% python3 -q
>>> import numpy as np
>>> np.set_printoptions(precision=2, suppress=True, linewidth=200)
>>> feats = np.loadtxt("mat.csv", delimiter=",")
>>> feats
array([[-2., -1.,  0.],
       [ 3.,  4.,  5.],
       [ 4.,  5.,  6.]])
>>> left, s, Vh = np.linalg.svd(feats)
>>> np.argmax(s[:-1] / (s[1:] + 1e-6)) + 1
np.int64(2)
>>> s.round(2) + 0
array([11.36,  1.7 ,  0.  ])
>>> M2 = left[:, :2] @ np.diag(s[:2]) @ Vh[:2]
>>> np.linalg.matrix_rank(feats, rtol=0.05)
np.int64(2)
>>> np.linalg.matrix_rank(M2)
np.int64(2)
>>> t3 = np.stack([feats, 2 * feats, feats[::-1]])
>>> np.linalg.norm(t3, axis=(1, 2))
array([11.49, 22.98, 11.49])
>>> t3.sum(axis=0)
array([[-2.,  2.,  6.],
       [12., 16., 20.],
       [10., 14., 18.]])
>>> np.linalg.matrix_rank(t3)
array([2, 2, 2])
>>> M2 = feats / np.linalg.norm(feats, axis=1, keepdims=True)
>>> G = M2 @ M2.T
>>> (np.abs(G) > 0.9).astype(int)
array([[1, 0, 0],
       [0, 1, 1],
       [0, 1, 1]])
>>> G
array([[ 1.  , -0.63, -0.66],
       [-0.63,  1.  ,  1.  ],
       [-0.66,  1.  ,  1.  ]])
>>> np.linalg.norm(M2, axis=1)
array([1., 1., 1.])
>>> def softmax(z):
...     e = np.exp(z - z.max(axis=-1, keepdims=True))
...     return e / e.sum(axis=-1, keepdims=True)
... 
>>> np.round(softmax(10 * feats[1]), 2) + 0
array([0., 0., 1.])
>>> softmax(feats[1] + -1)
array([0.09, 0.24, 0.67])
>>> scores = feats @ feats.T / np.sqrt(3)
>>> softmax(scores)[1] @ feats
array([4., 5., 6.])
>>> np.round(softmax(scores + np.triu(np.full(scores.shape, -np.inf), 1)), 2) + 0
array([[1., 0., 0.],
       [0., 1., 0.],
       [0., 0., 1.]])
>>> np.round(softmax(scores), 2) + 0
array([[1., 0., 0.],
       [0., 0., 1.],
       [0., 0., 1.]])
>>> K = np.loadtxt("dump.csv", delimiter=",")
>>> K
array([[ 8.,  6., -2.,  1.,  2.],
       [-8., -8.,  3.,  1.,  1.],
       [ 0.,  0., -5.,  3.,  2.],
       [ 0.,  0., -5.,  2., -2.],
       [ 0.,  0., -1.,  4.,  2.]])
>>> proj = np.triu(np.array([[-1, 2, 2, 2, 2],
...     [-2, 1, 1, -2, -2],
...     [2, -1, 1, -1, -2],
...     [2, 0, 1, -1, -1],
...     [-2, 0, -2, 0, 0]]), 1) + np.eye(5)
>>> M2 = proj @ K @ np.linalg.inv(proj)
>>> np.poly(M2)
array([   1.,    1.,   -7.,   44., -144., -960.])
>>> M2
array([[ -8.,   6.,  -8.,  41.,  61.],
       [ -8.,   8.,  18.,  42., 113.],
       [  0.,   0.,   2.,  -5.,  -1.],
       [  0.,   0.,  -4.,  -6., -18.],
       [  0.,   0.,  -1.,   3.,   3.]])
>>> proj @ K - K @ proj
array([[-16., -32., -38.,  14.,  -1.],
       [  0.,  16.,  31.,  -6.,   9.],
       [  0.,   0.,   7., -15.,  -9.],
       [  0.,   0.,   1.,  -9., -10.],
       [  0.,   0.,   0.,  -1.,   2.]])
